$ python3 -q
>>> import numpy as np
>>> import numpy.linalg as la
>>> np.set_printoptions(precision=3, suppress=True, linewidth=120)
>>> data = np.load("a.npy")
>>> data
array([[-0.5,  1.3,  1.5, -1.3,  1.5, -1.1,  1.8,  0.6],
       [ 1.1, -0.4, -0.7, -1. , -0.1, -0.1,  0.1, -0.2],
       [ 0.7, -1. , -1.2, -0.5,  1.1, -0.9, -1.2, -0.1]])
>>> B = data / np.sqrt((data ** 2).mean(axis=1, keepdims=True))
>>> la.matrix_rank(B) == la.matrix_rank(data)
np.True_
>>> la.matrix_rank(data - data.mean(axis=1, keepdims=True))
np.int64(3)
>>> t = np.radians(45)
>>> R = np.eye(8)
>>> R[6, 6] = R[0, 0] = np.cos(t)
>>> R[6, 0], R[0, 6] = -np.sin(t), np.sin(t)
>>> R
array([[ 0.707,  0.   ,  0.   ,  0.   ,  0.   ,  0.   ,  0.707,  0.   ],
       [ 0.   ,  1.   ,  0.   ,  0.   ,  0.   ,  0.   ,  0.   ,  0.   ],
       [ 0.   ,  0.   ,  1.   ,  0.   ,  0.   ,  0.   ,  0.   ,  0.   ],
       [ 0.   ,  0.   ,  0.   ,  1.   ,  0.   ,  0.   ,  0.   ,  0.   ],
       [ 0.   ,  0.   ,  0.   ,  0.   ,  1.   ,  0.   ,  0.   ,  0.   ],
       [ 0.   ,  0.   ,  0.   ,  0.   ,  0.   ,  1.   ,  0.   ,  0.   ],
       [-0.707,  0.   ,  0.   ,  0.   ,  0.   ,  0.   ,  0.707,  0.   ],
       [ 0.   ,  0.   ,  0.   ,  0.   ,  0.   ,  0.   ,  0.   ,  1.   ]])
>>> B = data @ R.T
>>> np.allclose(data @ data.T, B @ B.T)
True
>>> np.abs(B - data).max(axis=0)
array([1.419, 0.   , 0.   , 0.   , 0.   , 0.   , 0.807, 0.   ])
>>> W = np.array([[0, 1, -2, 1, 2, 2],
...     [-1, 0, -1, -1, -2, -2],
...     [-2, 1, -1, -1, 0, 2],
...     [1, 1, 1, 2, 2, 2],
...     [1, 2, -1, -2, 2, -1],
...     [-1, 1, 0, 2, 2, 1],
...     [-1, -1, 1, 1, 1, 1],
...     [-2, 0, -1, -1, -1, -1]])
>>> coef = np.array([3, 9, -1, -6, -6, -3])
>>> hid = np.maximum(R @ W + coef, 0)
>>> (hid > 0).mean(axis=0)
array([1.   , 1.   , 0.125, 0.   , 0.   , 0.   ])
>>> (hid > 0).astype(int)
array([[1, 1, 0, 0, 0, 0],
       [1, 1, 0, 0, 0, 0],
       [1, 1, 0, 0, 0, 0],
       [1, 1, 0, 0, 0, 0],
       [1, 1, 0, 0, 0, 0],
       [1, 1, 0, 0, 0, 0],
       [1, 1, 1, 0, 0, 0],
       [1, 1, 0, 0, 0, 0]])
>>> C = np.array([[-2, 3], [-3, 3], [-3, 1], [0, 2], [2, -1], [3, -1]])
>>> (hid @ C).round(6).argmax(axis=1)
array([1, 1, 1, 1, 1, 1, 1, 1])
>>> t3 = np.stack([data, 2 * data, data[::-1]])
>>> np.einsum("bij,cij->bc", t3, t3)
array([[22.52, 45.04, -1.83],
       [45.04, 90.08, -3.66],
       [-1.83, -3.66, 22.52]])
>>> arr = np.load("layer13.npy")
>>> arr
array([[-2.,  2.,  0.,  0.,  0.],
       [ 2.,  1.,  2.,  0.,  0.],
       [ 0.,  2.,  2.,  2.,  0.],
       [ 0.,  0.,  2.,  2.,  2.],
       [ 0.,  0.,  0.,  2., -3.]])
>>> B = arr / np.sqrt((arr ** 2).mean(axis=1, keepdims=True))
>>> arr - arr.mean(axis=1, keepdims=True)
array([[-2. ,  2. ,  0. ,  0. ,  0. ],
       [ 1. ,  0. ,  1. , -1. , -1. ],
       [-1.2,  0.8,  0.8,  0.8, -1.2],
       [-1.2, -1.2,  0.8,  0.8,  0.8],
       [ 0.2,  0.2,  0.2,  2.2, -2.8]])
>>> E = np.loadtxt("data.csv", delimiter=",")
>>> E
array([[  0.505,  -0.267,   1.45 ],
       [ -1.541,   1.154,  -1.874],
       [ -1.626,   2.092,  -2.472],
       [  6.157,  -5.795,   9.55 ],
       [  5.998,  -7.119,  10.21 ],
       [  7.773,  -7.88 ,  11.688],
       [ -3.022,   2.939,  -4.38 ],
       [-12.536,  12.054, -18.278],
       [ -9.383,   9.769, -13.263],
       [  7.47 ,  -7.007,  10.897],
       [  9.034,  -9.095,  13.364],
       [-11.729,  11.789, -17.071],
       [  4.501,  -3.961,   6.982],
       [ -7.4  ,   7.458, -11.162],
       [  1.582,  -1.73 ,   2.715],
       [  4.276,  -4.607,   6.477],
       [ -0.04 ,   0.5  ,  -0.909],
       [  0.706,   0.163,   0.436],
       [  4.851,  -4.953,   7.314],
       [  4.542,  -4.209,   6.563],
       [  2.243,  -2.103,   3.386],
       [ 10.479, -10.719,  16.   ],
       [  1.434,  -1.481,   2.058],
       [ -5.435,   5.613,  -7.519],
       [  1.638,  -1.515,   2.761],
       [ -1.4  ,   1.762,  -1.588],
       [ -1.722,   0.556,  -1.729],
       [  6.662,  -6.635,   9.577],
       [  2.903,  -2.677,   4.035],
       [  2.913,  -2.799,   4.748],
       [  6.929,  -6.497,  10.927],
       [  0.758,  -1.094,   1.964],
       [ -5.364,   5.125,  -8.215],
       [  8.948,  -8.846,  13.459],
       [ -0.45 ,   0.372,  -0.035],
       [ -4.03 ,   3.344,  -5.641],
       [  0.105,  -0.216,   0.329]])
>>> d = la.norm(E[:, None] - E[None], axis=-1)
>>> la.matrix_rank(d ** 2)
np.int64(5)
>>> d[12].round(6).argsort(kind="stable")[:4]
array([12, 19, 15, 18])
>>> d.shape
(37, 37)
